% python3 -q
>>> import numpy as np
>>> np.set_printoptions(precision=3, suppress=True, linewidth=100, floatmode="fixed")
>>> def rnd(a):
...     return np.round(a, 3) + 0
... 
>>> r0 = np.array([1, 2, -2, 2, 2, 0, -3, 1, 1, 3, -1])
>>> v = np.array([0, 2, 2, 5, 4, 1, 3])
>>> M = r0[:, None] + v[None, :]
>>> M
array([[ 1,  3,  3,  6,  5,  2,  4],
       [ 2,  4,  4,  7,  6,  3,  5],
       [-2,  0,  0,  3,  2, -1,  1],
       [ 2,  4,  4,  7,  6,  3,  5],
       [ 2,  4,  4,  7,  6,  3,  5],
       [ 0,  2,  2,  5,  4,  1,  3],
       [-3, -1, -1,  2,  1, -2,  0],
       [ 1,  3,  3,  6,  5,  2,  4],
       [ 1,  3,  3,  6,  5,  2,  4],
       [ 3,  5,  5,  8,  7,  4,  6],
       [-1,  1,  1,  4,  3,  0,  2]])
>>> # rows 1 and 3 are equal
>>> rnd(np.linalg.norm(M, 2) / np.linalg.norm(M))
np.float64(0.98)
>>> [round(float(x), 3) for x in np.linalg.svd(M, compute_uv=False)[:3]]
[32.786, 6.638, 0.0]
>>> np.unique(M.round(6), axis=0).shape
(7, 7)
>>> np.allclose(M[:-1].T @ np.linalg.lstsq(M[:-1].T, M[-1])[0], M[-1])
True
>>> Uu, sigma, vt = np.linalg.svd(M)
>>> np.argmax(sigma[:-1] / (sigma[1:] + 1e-6)) + 1
np.int64(2)
>>> rnd(sigma)
array([32.786,  6.638,  0.000,  0.000,  0.000,  0.000,  0.000])
>>> B = Uu[:, :2] @ np.diag(sigma[:2]) @ vt[:2]
>>> np.linalg.matrix_rank(B)
np.int64(2)
>>> rnd(np.linalg.norm(M - B) / np.linalg.norm(M))
np.float64(0.0)
>>> rnd(np.linalg.norm(M - B, 2)), rnd(sigma[2])
(np.float64(0.0), np.float64(0.0))
>>> np.linalg.matrix_rank(M, rtol=0.05)
np.int64(2)
>>> rnd(B)
array([[ 1.000,  3.000,  3.000,  6.000,  5.000,  2.000,  4.000],
       [ 2.000,  4.000,  4.000,  7.000,  6.000,  3.000,  5.000],
       [-2.000,  0.000,  0.000,  3.000,  2.000, -1.000,  1.000],
       [ 2.000,  4.000,  4.000,  7.000,  6.000,  3.000,  5.000],
       [ 2.000,  4.000,  4.000,  7.000,  6.000,  3.000,  5.000],
       [ 0.000,  2.000,  2.000,  5.000,  4.000,  1.000,  3.000],
       [-3.000, -1.000, -1.000,  2.000,  1.000, -2.000,  0.000],
       [ 1.000,  3.000,  3.000,  6.000,  5.000,  2.000,  4.000],
       [ 1.000,  3.000,  3.000,  6.000,  5.000,  2.000,  4.000],
       [ 3.000,  5.000,  5.000,  8.000,  7.000,  4.000,  6.000],
       [-1.000,  1.000,  1.000,  4.000,  3.000,  0.000,  2.000]])
>>> rnd(np.linalg.norm(M, axis=1))
array([10.000, 12.450,  4.359, 12.450, 12.450,  7.681,  4.472, 10.000, 10.000, 14.967,  5.657])
>>> rnd(np.linalg.norm(M, axis=0))
array([ 6.164, 10.296, 10.296, 19.313, 16.186,  7.810, 13.153])
>>> rnd(np.linalg.norm(M, 2))
np.float64(32.786)
>>> F = np.loadtxt("m.csv", delimiter=",")
>>> F
array([[-4.000, -2.000,  1.000,  1.000,  1.000,  3.000,  0.000,  3.000, -2.000, -3.000,  2.000,
         0.000],
       [-2.000,  0.000,  0.000,  4.000,  2.000,  1.000, -4.000, -2.000,  0.000,  0.000,  0.000,
        -3.000],
       [ 1.000,  0.000,  0.000,  2.000, -1.000, -1.000,  1.000,  2.000, -1.000,  0.000,  1.000,
         0.000],
       [ 1.000,  4.000,  2.000, -4.000,  0.000, -2.000,  3.000,  1.000,  0.000,  3.000,  4.000,
        -2.000],
       [ 1.000,  2.000, -1.000,  0.000,  4.000, -4.000, -1.000,  4.000, -1.000,  2.000, -1.000,
        -2.000],
       [ 3.000,  1.000, -1.000, -2.000, -4.000,  4.000,  0.000,  1.000,  0.000,  0.000,  1.000,
         1.000],
       [ 0.000, -4.000,  1.000,  3.000, -1.000,  0.000,  0.000,  0.000,  0.000,  0.000,  0.000,
        -2.000],
       [ 3.000, -2.000,  2.000,  1.000,  4.000,  1.000,  0.000, -4.000, -1.000,  4.000,  1.000,
         2.000],
       [-2.000,  0.000, -1.000,  0.000, -1.000,  0.000,  0.000, -1.000, -2.000, -1.000, -3.000,
         0.000],
       [-3.000,  0.000,  0.000,  3.000,  2.000,  0.000,  0.000,  4.000, -1.000,  4.000, -3.000,
        -2.000],
       [ 2.000,  0.000,  1.000,  4.000, -1.000,  1.000,  0.000,  1.000, -3.000, -3.000,  4.000,
         0.000],
       [ 0.000, -3.000,  0.000, -2.000, -2.000,  1.000, -2.000,  2.000,  0.000, -2.000,  0.000,
        -2.000]])
>>> rnd(np.linalg.eigvalsh(F).min())
np.float64(-11.949)
>>> rng = np.random.default_rng(79477)
>>> idx = rng.permutation(12)
>>> B = F[:, idx] * rng.choice([-1, 1], 12)
>>> B
array([[-0.000,  1.000,  3.000, -4.000, -3.000,  2.000, -2.000,  1.000, -3.000,  0.000,  1.000,
         2.000],
       [ 3.000,  4.000, -0.000, -2.000, -1.000, -0.000, -0.000,  2.000,  2.000, -4.000,  0.000,
        -0.000],
       [-0.000,  2.000, -0.000,  1.000,  1.000, -0.000, -1.000, -1.000, -2.000,  1.000,  0.000,
         1.000],
       [ 2.000, -4.000, -3.000,  1.000,  2.000, -4.000, -4.000,  0.000, -1.000,  3.000,  2.000,
        -0.000],
       [ 2.000,  0.000, -2.000,  1.000,  4.000, -2.000,  1.000,  4.000, -4.000, -1.000, -1.000,
         1.000],
       [-1.000, -2.000, -0.000,  3.000, -4.000, -1.000, -1.000, -4.000, -1.000,  0.000, -1.000,
        -0.000],
       [ 2.000,  3.000, -0.000,  0.000, -0.000,  4.000, -0.000, -1.000, -0.000,  0.000,  1.000,
        -0.000],
       [-2.000,  1.000, -4.000,  3.000, -1.000,  2.000, -1.000,  4.000,  4.000,  0.000,  2.000,
         1.000],
       [-0.000,  0.000,  1.000, -2.000, -0.000, -0.000,  3.000, -1.000,  1.000,  0.000, -1.000,
         2.000],
       [ 2.000,  3.000, -4.000, -3.000, -0.000, -0.000,  3.000,  2.000, -4.000,  0.000,  0.000,
         1.000],
       [-0.000,  4.000,  3.000,  2.000, -1.000, -0.000, -4.000, -1.000, -1.000,  0.000,  1.000,
         3.000],
       [ 2.000, -2.000,  2.000,  0.000, -1.000,  3.000, -0.000, -2.000, -2.000, -2.000,  0.000,
        -0.000]])
>>> Uu, _, vt = np.linalg.svd(F.T @ B)
>>> rnd(np.linalg.lstsq(F, B)[0])
array([[ 0.000,  0.000,  0.000,  1.000,  0.000,  0.000,  0.000,  0.000,  0.000,  0.000,  0.000,
         0.000],
       [ 0.000,  0.000,  0.000,  0.000,  0.000, -1.000,  0.000,  0.000,  0.000,  0.000,  0.000,
         0.000],
       [ 0.000,  0.000,  0.000,  0.000,  0.000,  0.000,  0.000,  0.000,  0.000,  0.000,  1.000,
         0.000],
       [ 0.000,  1.000,  0.000,  0.000,  0.000,  0.000,  0.000,  0.000,  0.000,  0.000,  0.000,
         0.000],
       [ 0.000,  0.000,  0.000,  0.000,  0.000,  0.000,  0.000,  1.000,  0.000,  0.000,  0.000,
         0.000],
       [ 0.000,  0.000,  0.000,  0.000, -1.000,  0.000,  0.000,  0.000,  0.000,  0.000,  0.000,
         0.000],
       [ 0.000,  0.000,  0.000,  0.000,  0.000,  0.000,  0.000,  0.000,  0.000,  1.000,  0.000,
         0.000],
       [ 0.000,  0.000,  0.000,  0.000,  0.000,  0.000,  0.000,  0.000, -1.000,  0.000,  0.000,
         0.000],
       [ 0.000,  0.000,  0.000,  0.000,  0.000,  0.000,  0.000,  0.000,  0.000,  0.000,  0.000,
        -1.000],
       [ 0.000,  0.000, -1.000,  0.000,  0.000,  0.000,  0.000,  0.000,  0.000,  0.000,  0.000,
         0.000],
       [ 0.000,  0.000,  0.000,  0.000,  0.000,  0.000, -1.000,  0.000,  0.000,  0.000,  0.000,
         0.000],
       [-1.000,  0.000,  0.000,  0.000,  0.000,  0.000,  0.000,  0.000,  0.000,  0.000,  0.000,
         0.000]])
>>> rnd(Uu @ vt)
array([[ 0.000,  0.000,  0.000,  1.000,  0.000,  0.000,  0.000,  0.000,  0.000,  0.000,  0.000,
         0.000],
       [ 0.000,  0.000,  0.000,  0.000,  0.000, -1.000,  0.000,  0.000,  0.000,  0.000,  0.000,
         0.000],
       [ 0.000,  0.000,  0.000,  0.000,  0.000,  0.000,  0.000,  0.000,  0.000,  0.000,  1.000,
         0.000],
       [ 0.000,  1.000,  0.000,  0.000,  0.000,  0.000,  0.000,  0.000,  0.000,  0.000,  0.000,
         0.000],
       [ 0.000,  0.000,  0.000,  0.000,  0.000,  0.000,  0.000,  1.000,  0.000,  0.000,  0.000,
         0.000],
       [ 0.000,  0.000,  0.000,  0.000, -1.000,  0.000,  0.000,  0.000,  0.000,  0.000,  0.000,
         0.000],
       [ 0.000,  0.000,  0.000,  0.000,  0.000,  0.000,  0.000,  0.000,  0.000,  1.000,  0.000,
         0.000],
       [ 0.000,  0.000,  0.000,  0.000,  0.000,  0.000,  0.000,  0.000, -1.000,  0.000,  0.000,
         0.000],
       [ 0.000,  0.000,  0.000,  0.000,  0.000,  0.000,  0.000,  0.000,  0.000,  0.000,  0.000,
        -1.000],
       [ 0.000,  0.000, -1.000,  0.000,  0.000,  0.000,  0.000,  0.000,  0.000,  0.000,  0.000,
         0.000],
       [ 0.000,  0.000,  0.000,  0.000,  0.000,  0.000, -1.000,  0.000,  0.000,  0.000,  0.000,
         0.000],
       [-1.000,  0.000,  0.000,  0.000,  0.000,  0.000,  0.000,  0.000,  0.000,  0.000,  0.000,
         0.000]])
>>> idx
array([11,  3,  9,  0,  5,  1, 10,  4,  7,  6,  2,  8])
>>> w, V = np.linalg.eigh(F)
>>> np.abs(V[:, -1]).round(6).argmax()
np.int64(4)
>>> rnd(V.T @ F @ V)
array([[-11.949,   0.000,   0.000,   0.000,   0.000,   0.000,   0.000,   0.000,   0.000,   0.000,
          0.000,   0.000],
       [  0.000,  -9.822,   0.000,   0.000,   0.000,   0.000,   0.000,   0.000,   0.000,   0.000,
          0.000,   0.000],
       [  0.000,   0.000,  -5.913,   0.000,   0.000,   0.000,   0.000,   0.000,   0.000,   0.000,
          0.000,   0.000],
       [  0.000,   0.000,   0.000,  -5.451,   0.000,   0.000,   0.000,   0.000,   0.000,   0.000,
          0.000,   0.000],
       [  0.000,   0.000,   0.000,   0.000,  -2.921,   0.000,   0.000,   0.000,   0.000,   0.000,
          0.000,   0.000],
       [  0.000,   0.000,   0.000,   0.000,   0.000,  -0.416,   0.000,   0.000,   0.000,   0.000,
          0.000,   0.000],
       [  0.000,   0.000,   0.000,   0.000,   0.000,   0.000,   0.576,   0.000,   0.000,   0.000,
          0.000,   0.000],
       [  0.000,   0.000,   0.000,   0.000,   0.000,   0.000,   0.000,   4.626,   0.000,   0.000,
          0.000,   0.000],
       [  0.000,   0.000,   0.000,   0.000,   0.000,   0.000,   0.000,   0.000,   4.999,   0.000,
          0.000,   0.000],
       [  0.000,   0.000,   0.000,   0.000,   0.000,   0.000,   0.000,   0.000,   0.000,   5.886,
          0.000,   0.000],
       [  0.000,   0.000,   0.000,   0.000,   0.000,   0.000,   0.000,   0.000,   0.000,   0.000,
          8.736,   0.000],
       [  0.000,   0.000,   0.000,   0.000,   0.000,   0.000,   0.000,   0.000,   0.000,   0.000,
          0.000,  11.648]])
>>> rnd(w.sum()), np.trace(F)
(np.float64(0.0), np.float64(0.0))
>>> rnd(np.linalg.svd(F, compute_uv=False))
array([11.949, 11.648,  9.822,  8.736,  5.913,  5.886,  5.451,  4.999,  4.626,  2.921,  0.576,
        0.416])
>>> q, V = np.linalg.qr(F[:, :5])[0], np.linalg.qr(F[:, 5:])[0]
>>> sigma = np.linalg.svd(q.T @ V, compute_uv=False)
>>> rnd(np.linalg.norm(q @ q.T - V @ V.T, 2))
np.float64(1.0)
>>> (sigma > 0.9).sum()
np.int64(2)
>>> rnd(np.degrees(np.arccos(sigma.clip(0, 1))))
array([ 5.942, 12.231, 47.230, 59.929, 76.710])
>>> vec = np.array([2, 3, 3, -2, -2, -4, 5, -1, -3, 3, 3, -2])
>>> rhs = F @ vec
>>> rhs
array([-27.000, -32.000,  13.000,  75.000,  14.000,   2.000,  -9.000,  10.000, -10.000, -10.000,
         8.000, -19.000])
>>> rnd(np.linalg.solve(F, rhs + F[:, 5]))
array([ 2.000,  3.000,  3.000, -2.000, -2.000, -3.000,  5.000, -1.000, -3.000,  3.000,  3.000,
       -2.000])
>>> rnd(np.linalg.solve(F, rhs))
array([ 2.000,  3.000,  3.000, -2.000, -2.000, -4.000,  5.000, -1.000, -3.000,  3.000,  3.000,
       -2.000])
>>> rnd(np.linalg.solve(F, F[:, 9]))
array([0.000, 0.000, 0.000, 0.000, 0.000, 0.000, 0.000, 0.000, 0.000, 1.000, 0.000, 0.000])
>>> E = np.loadtxt("case14.csv", delimiter=",")
>>> E
array([[ -2.000,   2.000,  -4.000,   1.000,   0.000,  -3.000,  -1.000,  -1.000,  -5.000,   2.000,
          5.000],
       [ -2.000,   0.000,   2.000,   5.000,   4.000,  -1.000,   4.000,   2.000,  -4.000,  -2.000,
         -4.000],
       [ -3.000,  -4.000,  -1.000,   4.000,   2.000,  -2.000,   1.000,   3.000,   0.000,   2.000,
          4.000],
       [ -1.000,  -4.000,   4.000,   5.000,   4.000,  -1.000,  -1.000,   2.000,  -5.000,  -2.000,
         -1.000],
       [ -1.000,   2.000,  -3.000,   3.000,   4.000,   2.000,  -5.000,  -1.000,   2.000,   3.000,
          5.000],
       [  2.000,   4.000,   3.000,  -3.000,   4.000,  -1.000,  -5.000,  -4.000,   1.000,   3.000,
         -4.000],
       [  0.000,   5.000,   0.000,  -1.000,   1.000,   3.000,  -1.000,  -1.000,  -1.000,  -5.000,
         -5.000],
       [  0.000,   2.000,  -2.000,  -5.000,  -2.000,  -4.000,   2.000,   1.000,  -2.000,  -1.000,
          3.000],
       [  1.000,   3.000,   1.000,   2.000,   5.000,  -1.000,  -4.000,   0.000,   2.000,  -4.000,
          2.000],
       [  1.000,  -3.000,  -3.000,  -2.000,  -2.000,   3.000,   0.000,  -2.000,  -2.000,  -4.000,
          4.000],
       [  5.000,  -4.000,  -3.000,   4.000,   2.000,   5.000,  -1.000,  -1.000,   4.000,   3.000,
         -1.000],
       [ -3.000,  -2.000,  -1.000,   3.000,  -1.000,   3.000,   0.000,  -2.000,   4.000,  -4.000,
         -2.000],
       [  5.000,   4.000,   1.000,  -1.000,  -2.000,   0.000,   1.000,   3.000,   1.000,   4.000,
          2.000],
       [  1.000,   2.000,   2.000,  -1.000,   3.000,   0.000,   1.000,  -3.000,  -4.000,  -4.000,
          0.000],
       [ -8.000,   2.000,   2.000,  16.000,  12.000,  -6.000,  11.000,   5.000, -17.000,  -4.000,
         -7.000]])
>>> idx = rng.permutation(11)
>>> B = E[:, idx] * rng.choice([-1, 1], 11)
>>> B
array([[ -2.000,   5.000,   5.000,  -2.000,   2.000,  -0.000,   1.000,   4.000,   3.000,   1.000,
         -1.000],
       [ -0.000,   4.000,  -4.000,   2.000,   2.000,  -4.000,  -2.000,  -2.000,   1.000,  -4.000,
         -5.000],
       [  4.000,  -0.000,   4.000,  -2.000,   3.000,  -2.000,  -3.000,   1.000,   2.000,  -1.000,
         -4.000],
       [  4.000,   5.000,  -1.000,   2.000,   1.000,  -4.000,  -2.000,  -4.000,   1.000,   1.000,
         -5.000],
       [ -2.000,  -2.000,   5.000,  -3.000,   1.000,  -4.000,   1.000,   3.000,  -2.000,   5.000,
         -3.000],
       [ -4.000,  -1.000,  -4.000,  -3.000,  -2.000,  -4.000,   4.000,  -3.000,   1.000,   5.000,
          3.000],
       [ -5.000,   1.000,  -5.000,   5.000,  -0.000,  -1.000,   1.000,  -0.000,  -3.000,   1.000,
          1.000],
       [ -2.000,   2.000,   3.000,   1.000,  -0.000,   2.000,  -1.000,   2.000,   4.000,  -2.000,
          5.000],
       [ -3.000,  -2.000,   2.000,   4.000,  -1.000,  -5.000,  -0.000,  -1.000,   1.000,   4.000,
         -2.000],
       [  3.000,   2.000,   4.000,   4.000,  -1.000,   2.000,   2.000,   3.000,  -3.000,  -0.000,
          2.000],
       [  4.000,  -4.000,  -1.000,  -3.000,  -5.000,  -2.000,   1.000,   3.000,  -5.000,   1.000,
         -4.000],
       [  2.000,  -4.000,  -2.000,   4.000,   3.000,   1.000,   2.000,   1.000,  -3.000,  -0.000,
         -3.000],
       [ -4.000,  -1.000,   2.000,  -4.000,  -5.000,   2.000,  -3.000,  -1.000,  -0.000,  -1.000,
          1.000],
       [ -2.000,   4.000,   0.000,   4.000,  -1.000,  -3.000,   3.000,  -2.000,  -0.000,  -1.000,
          1.000],
       [ -2.000,  17.000,  -7.000,   4.000,   8.000, -12.000,  -5.000,  -2.000,   6.000, -11.000,
        -16.000]])
>>> Uu, _, vt = np.linalg.svd(E.T @ B)
>>> rnd(Uu @ vt)
array([[ 0.000,  0.000,  0.000,  0.000, -1.000,  0.000,  0.000,  0.000,  0.000,  0.000,  0.000],
       [-1.000,  0.000,  0.000,  0.000,  0.000,  0.000,  0.000,  0.000,  0.000,  0.000,  0.000],
       [ 0.000,  0.000,  0.000,  0.000,  0.000,  0.000,  0.000, -1.000,  0.000,  0.000,  0.000],
       [ 0.000,  0.000,  0.000,  0.000,  0.000,  0.000,  0.000,  0.000,  0.000,  0.000, -1.000],
       [ 0.000,  0.000,  0.000,  0.000,  0.000, -1.000,  0.000,  0.000,  0.000,  0.000,  0.000],
       [ 0.000,  0.000,  0.000,  0.000,  0.000,  0.000,  0.000,  0.000, -1.000,  0.000,  0.000],
       [ 0.000,  0.000,  0.000,  0.000,  0.000,  0.000,  0.000,  0.000,  0.000, -1.000,  0.000],
       [ 0.000,  0.000,  0.000,  0.000,  0.000,  0.000, -1.000,  0.000,  0.000,  0.000,  0.000],
       [ 0.000, -1.000,  0.000,  0.000,  0.000,  0.000,  0.000,  0.000,  0.000,  0.000,  0.000],
       [ 0.000,  0.000,  0.000, -1.000,  0.000,  0.000,  0.000,  0.000,  0.000,  0.000,  0.000],
       [ 0.000,  0.000,  1.000,  0.000,  0.000,  0.000,  0.000,  0.000,  0.000,  0.000,  0.000]])
